$ ipython --no-banner

In [1]: import numpy as np

In [2]: np.set_printoptions(precision=3, suppress=True, linewidth=100)

In [3]: tidy = lambda a: np.round(a, 3) + 0

In [4]: data = np.tril(np.array([[-2, 2, 1, 1, 1, 1, 2, -1, 0],
   ...:     [-2, 1, 2, 2, 3, 0, 1, 0, 0],
   ...:     [1, -2, 0, -2, 2, -1, 2, -2, -3],
   ...:     [3, 0, -1, 3, 0, 2, -3, 1, -1],
   ...:     [3, 1, -2, 3, -2, 2, -1, -1, 2],
   ...:     [-1, -1, -1, -2, 3, -1, 1, -3, -3],
   ...:     [3, 1, 1, -3, -1, 3, 2, 3, -1],
   ...:     [-2, 1, 3, -3, -2, 2, -1, -2, -3],
   ...:     [1, 1, 3, -2, 2, 3, -1, -3, -1]]), -1) + np.eye(9, dtype=int)

In [5]: data
Out[5]: 
array([[ 1,  0,  0,  0,  0,  0,  0,  0,  0],
       [-2,  1,  0,  0,  0,  0,  0,  0,  0],
       [ 1, -2,  1,  0,  0,  0,  0,  0,  0],
       [ 3,  0, -1,  1,  0,  0,  0,  0,  0],
       [ 3,  1, -2,  3,  1,  0,  0,  0,  0],
       [-1, -1, -1, -2,  3,  1,  0,  0,  0],
       [ 3,  1,  1, -3, -1,  3,  1,  0,  0],
       [-2,  1,  3, -3, -2,  2, -1,  1,  0],
       [ 1,  1,  3, -2,  2,  3, -1, -3,  1]])

In [6]: # triangular

In [7]: Uu, s, vt = np.linalg.svd(data)

In [8]: np.argmax(s[:-1] / (s[1:] + 1e-6)) + 1
Out[8]: np.int64(8)

In [9]: A2 = Uu[:, :8] @ np.diag(s[:8]) @ vt[:8]

In [10]: tidy(A2)
Out[10]: 
array([[ 1.   ,  0.   ,  0.   ,  0.   ,  0.   ,  0.   ,  0.   ,  0.   ,  0.001],
       [-2.   ,  1.   ,  0.   ,  0.   ,  0.   ,  0.   ,  0.   ,  0.   ,  0.002],
       [ 1.   , -2.   ,  1.   ,  0.   ,  0.   ,  0.   ,  0.   ,  0.   ,  0.001],
       [ 3.   ,  0.   , -1.   ,  1.   ,  0.   ,  0.   ,  0.   ,  0.   ,  0.001],
       [ 3.   ,  1.   , -2.   ,  3.   ,  1.   ,  0.   ,  0.   ,  0.   ,  0.   ],
       [-1.   , -1.   , -1.   , -2.   ,  3.   ,  1.   ,  0.   ,  0.   ,  0.   ],
       [ 3.   ,  1.   ,  1.   , -3.   , -1.   ,  3.   ,  1.   ,  0.   ,  0.   ],
       [-2.   ,  1.   ,  3.   , -3.   , -2.   ,  2.   , -1.   ,  1.   ,  0.   ],
       [ 1.   ,  1.   ,  3.   , -2.   ,  2.   ,  3.   , -1.   , -3.   ,  1.   ]])

In [11]: np.linalg.matrix_rank(A2)
Out[11]: np.int64(8)

In [12]: tidy(np.linalg.det(A2))
Out[12]: np.float64(0.0)

In [13]: tidy(np.sort(np.abs(np.linalg.eigvals(A2))))
Out[13]: array([0.   , 0.725, 0.725, 1.327, 1.327, 1.611, 1.611, 1.666, 1.666])

In [14]: np.allclose(A2, A2.T)
Out[14]: False

In [15]: np.allclose(A2 @ A2.T, A2.T @ A2)
Out[15]: False

In [16]: np.prod(np.diag(data)), tidy(np.linalg.det(data))
Out[16]: (np.int64(1), np.float64(1.0))

In [17]: A2 = data / np.sqrt((data ** 2).mean(axis=1, keepdims=True))

In [18]: tidy(np.linalg.norm(A2, axis=1))
Out[18]: array([3., 3., 3., 3., 3., 3., 3., 3., 3.])

In [19]: tidy(A2[2])
Out[19]: array([ 1.225, -2.449,  1.225,  0.   ,  0.   ,  0.   ,  0.   ,  0.   ,  0.   ])

In [20]: np.linalg.matrix_rank(data - data.mean(axis=1, keepdims=True))
Out[20]: np.int64(8)

In [21]: A2 = data / np.linalg.norm(data, axis=1, keepdims=True)

In [22]: gram = A2 @ A2.T

In [23]: tidy(gram[6])
Out[23]: array([ 0.539, -0.402,  0.147,  0.271, -0.073,  0.044,  1.   ,  0.438,  0.546])

In [24]: np.argwhere(np.triu(np.abs(gram) > 0.95, 1))
Out[24]: array([], shape=(0, 2), dtype=int64)

In [25]: tidy(np.linalg.norm(A2, axis=1))
Out[25]: array([1., 1., 1., 1., 1., 1., 1., 1., 1.])

In [26]: tidy(np.degrees(np.arccos(np.clip(gram[6, 8], -1, 1))))
Out[26]: np.float64(56.877)

In [27]: A2 = np.array([[-1, 0], [-1, -2], [-2, 0]])

In [28]: W0 = np.tile(A2, (2, 3))

In [29]: W0
Out[29]: 
array([[-1,  0, -1,  0, -1,  0],
       [-1, -2, -1, -2, -1, -2],
       [-2,  0, -2,  0, -2,  0],
       [-1,  0, -1,  0, -1,  0],
       [-1, -2, -1, -2, -1, -2],
       [-2,  0, -2,  0, -2,  0]])

In [30]: # columns 0 and 2 are equal

In [31]: tidy(np.linalg.norm(W0, 2) / np.linalg.norm(W0))
Out[31]: np.float64(0.851)

In [32]: M = np.loadtxt("arr.csv", delimiter=",")

In [33]: M
Out[33]: 
array([[ 3.,  0.,  3.,  3.,  3.,  3.,  1.],
       [ 5.,  1.,  4.,  3.,  3.,  3.,  2.],
       [ 6.,  4.,  4.,  3.,  5.,  4.,  4.],
       [ 8.,  6.,  6.,  4.,  7.,  4.,  5.],
       [11.,  7.,  9.,  4.,  9.,  5.,  5.],
       [11.,  8.,  9.,  7., 12.,  7.,  6.],
       [12.,  8., 10.,  8., 14.,  7.,  7.],
       [12.,  9., 13.,  8., 14.,  7.,  7.],
       [14., 12., 13.,  9., 15.,  8.,  8.],
       [16., 14., 16., 10., 16., 11.,  8.],
       [17., 14., 17., 13., 16., 11.,  8.],
       [18., 15., 19., 14., 18., 12., 11.],
       [21., 18., 21., 15., 19., 14., 13.],
       [24., 21., 21., 15., 19., 16., 14.],
       [27., 21., 24., 18., 22., 16., 16.],
       [28., 22., 24., 19., 24., 18., 16.],
       [28., 24., 27., 19., 25., 20., 18.],
       [30., 24., 27., 21., 25., 20., 18.],
       [31., 24., 29., 23., 27., 22., 21.],
       [33., 25., 29., 26., 28., 23., 23.],
       [35., 27., 31., 27., 30., 25., 24.],
       [35., 27., 31., 28., 33., 26., 25.],
       [38., 30., 32., 31., 36., 29., 28.],
       [38., 30., 33., 32., 36., 32., 30.],
       [40., 31., 36., 33., 37., 33., 31.],
       [40., 31., 38., 35., 38., 35., 31.],
       [40., 31., 40., 37., 39., 35., 34.]])

In [34]: Ac = (M - M.mean(axis=0)) / M.std(axis=0)

In [35]: np.argwhere(np.abs(Ac) > 2)
Out[35]: array([], shape=(0, 2), dtype=int64)

In [36]: c = np.linalg.lstsq(np.delete(Ac, 1, axis=1), Ac[:, 1])[0]

In [37]: tidy(c)
Out[37]: array([ 0.916,  0.337, -0.568,  0.244,  0.24 , -0.178])

In [38]: np.abs(c).argmax()
Out[38]: np.int64(0)
